% python3 -q
>>> import numpy as np
>>> import numpy.linalg as la
>>> np.set_printoptions(precision=2, suppress=True, linewidth=200, sign=" ")
>>> def tidy(a):
...     return np.round(a, 2) + 0
... 
>>> X = np.load("case10.npy")
>>> X
array([[ 0,  1,  1,  1,  1],
       [ 1,  0,  1,  1,  1],
       [ 1,  1,  0,  1,  1],
       [ 1,  1,  1,  0,  1],
       [ 1,  1,  1,  1,  0]])
>>> (X @ X)[0]
array([ 4,  3,  3,  3,  3])
>>> X @ (-1.0) ** np.arange(5)
array([ 0.,  2.,  0.,  2.,  0.])
>>> np.sort(np.abs(np.fft.fft(X[0]))), tidy(np.sort(la.svd(X, compute_uv=False)))
(array([ 1.,  1.,  1.,  1.,  4.]), array([ 1.,  1.,  1.,  1.,  4.]))
>>> np.allclose(X @ X.T, X.T @ X)
True
>>> ev, evecs = la.eig(X)
>>> tidy(ev)
array([-1.,  4., -1., -1., -1.])
>>> tidy(X @ evecs[:, 0] - ev[0] * evecs[:, 0])
array([ 0.,  0.,  0.,  0.,  0.])
>>> F = np.load("data.npy")
>>> F
array([[ 4.,  1.,  0.],
       [ 0.,  4.,  1.],
       [ 0.,  0.,  4.]])
>>> np.prod(np.diag(F)), tidy(la.det(F))
(np.float64(64.0), np.float64(64.0))
>>> tidy(np.sort(la.eigvals(F)))
array([ 4.,  4.,  4.])
>>> la.matrix_rank(F - F[0, 0] * np.eye(3))
np.int64(2)
>>> M2 = la.inv(F)
>>> np.allclose(M2, F.T)
False
>>> tidy(la.slogdet(F)[0])
np.float64(1.0)
>>> tidy(M2)
array([[ 0.25, -0.06,  0.02],
       [ 0.  ,  0.25, -0.06],
       [ 0.  ,  0.  ,  0.25]])
>>> tidy(la.det(F) * la.det(M2))
np.float64(1.0)
>>> data = np.loadtxt("out17.csv", delimiter=",")
>>> data
array([[-3.54,  0.8 , -0.9 ],
       [ 2.03, -0.3 ,  0.5 ],
       [ 3.95, -0.3 ,  1.  ],
       [-3.64, -1.6 , -0.9 ],
       [ 2.01,  1.  ,  0.5 ],
       [-9.16, -0.8 , -2.3 ],
       [ 6.09,  0.8 ,  1.5 ],
       [ 5.15, -1.2 ,  1.3 ],
       [-1.68, -0.6 , -0.4 ],
       [-2.73, -0.9 , -0.7 ],
       [-3.95,  1.5 , -1.  ]])
>>> Xs = (data - data.mean(axis=0)) / data.std(axis=0)
>>> Xs.std(axis=0)
array([ 1.,  1.,  1.])
>>> c = la.lstsq(np.delete(Xs, 0, axis=1), Xs[:, 0])[0]
>>> np.abs(c).argmax()
np.int64(1)
>>> tidy(1 - np.var(Xs[:, 0] - np.delete(Xs, 0, axis=1) @ c))
np.float64(1.0)
>>> ev, evecs = la.eig(F)
>>> ev
array([ 4.,  4.,  4.])
>>> tidy(np.sort(la.eigvals(la.inv(F))))
array([ 0.25,  0.25,  0.25])
>>> np.prod(ev)
np.float64(64.0)
>>> A = np.loadtxt("block13.csv", delimiter=",")
>>> tidy(A)
array([[ 0.31, -0.95,  0.  ],
       [ 0.95,  0.31,  0.  ],
       [ 0.  ,  0.  ,  1.  ]])
>>> M2 = la.inv(A)
>>> tidy(la.det(A) * M2)
array([[ 0.31,  0.95,  0.  ],
       [-0.95,  0.31,  0.  ],
       [ 0.  ,  0.  ,  1.  ]])
>>> tidy(la.det(A) * la.det(M2))
np.float64(1.0)
>>> tidy(la.slogdet(A)[0])
np.float64(1.0)
>>> tidy(la.inv(M2))
array([[ 0.31, -0.95,  0.  ],
       [ 0.95,  0.31,  0.  ],
       [ 0.  ,  0.  ,  1.  ]])
>>> np.allclose(M2, A.T)
True
>>> tidy(M2)
array([[ 0.31,  0.95,  0.  ],
       [-0.95,  0.31,  0.  ],
       [ 0.  ,  0.  ,  1.  ]])
>>> f = np.array([-1, -2, -3])
>>> tidy(np.array([np.convolve(row, f, "same") for row in A]))
array([[ 0.33,  0.98,  2.85],
       [-2.21, -3.47, -0.93],
       [ 0.  , -1.  , -2.  ]])
>>> tidy(np.correlate(A[0], A[2], "full"))
array([ 0.31, -0.95,  0.  ,  0.  ,  0.  ])
>>> rng = np.random.default_rng(58)
>>> idx = rng.permutation(3)
>>> idx
array([ 0,  2,  1])
>>> M2 = A[idx][:, idx]
>>> tidy(la.det(M2)), tidy(la.det(A[idx]))
(np.float64(1.0), np.float64(-1.0))
>>> tidy(np.diag(M2))
array([ 0.31,  1.  ,  0.31])
>>> f = np.array([5, 1, 4])
>>> M2 = A + np.outer(f, np.eye(3)[2])
>>> tidy(M2)
array([[ 0.31, -0.95,  5.  ],
       [ 0.95,  0.31,  1.  ],
       [ 0.  ,  0.  ,  5.  ]])
>>> m1 = np.load("run13.npy")
>>> m1
array([[ 3,  4,  0,  5],
       [ 0,  1,  3,  5],
       [ 0,  0,  0,  2],
       [ 0,  0,  0,  4]])
>>> M2 = m1[0, 0] * m1[1:] - np.outer(m1[1:, 0], m1[0])
>>> M2
array([[  0,   3,   9,  15],
       [  0,   0,   0,   6],
       [  0,   0,   0,  12]])
>>> np.flatnonzero(~M2.round(6).any(axis=1))
array([], dtype=int64)
>>> la.matrix_rank(M2), la.matrix_rank(m1)
(np.int64(2), np.int64(3))
>>> m1[:, 0] / m1[0, 0]
array([ 1.,  0.,  0.,  0.])
>>> r = la.matrix_rank(m1)
>>> r
np.int64(3)
>>> N = la.svd(m1)[2][r:].T
>>> la.matrix_rank(m1.T @ m1), la.matrix_rank(m1 @ m1.T)
(np.int64(3), np.int64(3))
>>> tidy(N[:, 0] / N[np.abs(N[:, 0]).round(6).argmax(), 0])
array([ 1.  , -0.75,  0.25,  0.  ])
>>> N.shape
(4, 1)
>>> np.allclose(m1 @ N, 0)
True
>>> tidy(np.sort(np.abs(la.eigvals(m1))))
array([ 0.,  1.,  3.,  4.])
>>> (m1 - m1.T) / 2
array([[ 0. ,  2. ,  0. ,  2.5],
       [-2. ,  0. ,  1.5,  2.5],
       [ 0. , -1.5,  0. ,  1. ],
       [-2.5, -2.5, -1. ,  0. ]])
>>> np.allclose(m1 @ m1.T, m1.T @ m1)
False
>>> m1 @ m1
array([[  9,  16,  12,  55],
       [  0,   1,   3,  31],
       [  0,   0,   0,   8],
       [  0,   0,   0,  16]])
>>> (m1 + m1.T) / 2
array([[ 3. ,  2. ,  0. ,  2.5],
       [ 2. ,  1. ,  1.5,  2.5],
       [ 0. ,  1.5,  0. ,  1. ],
       [ 2.5,  2.5,  1. ,  4. ]])
>>> np.allclose(m1, m1.T)
False
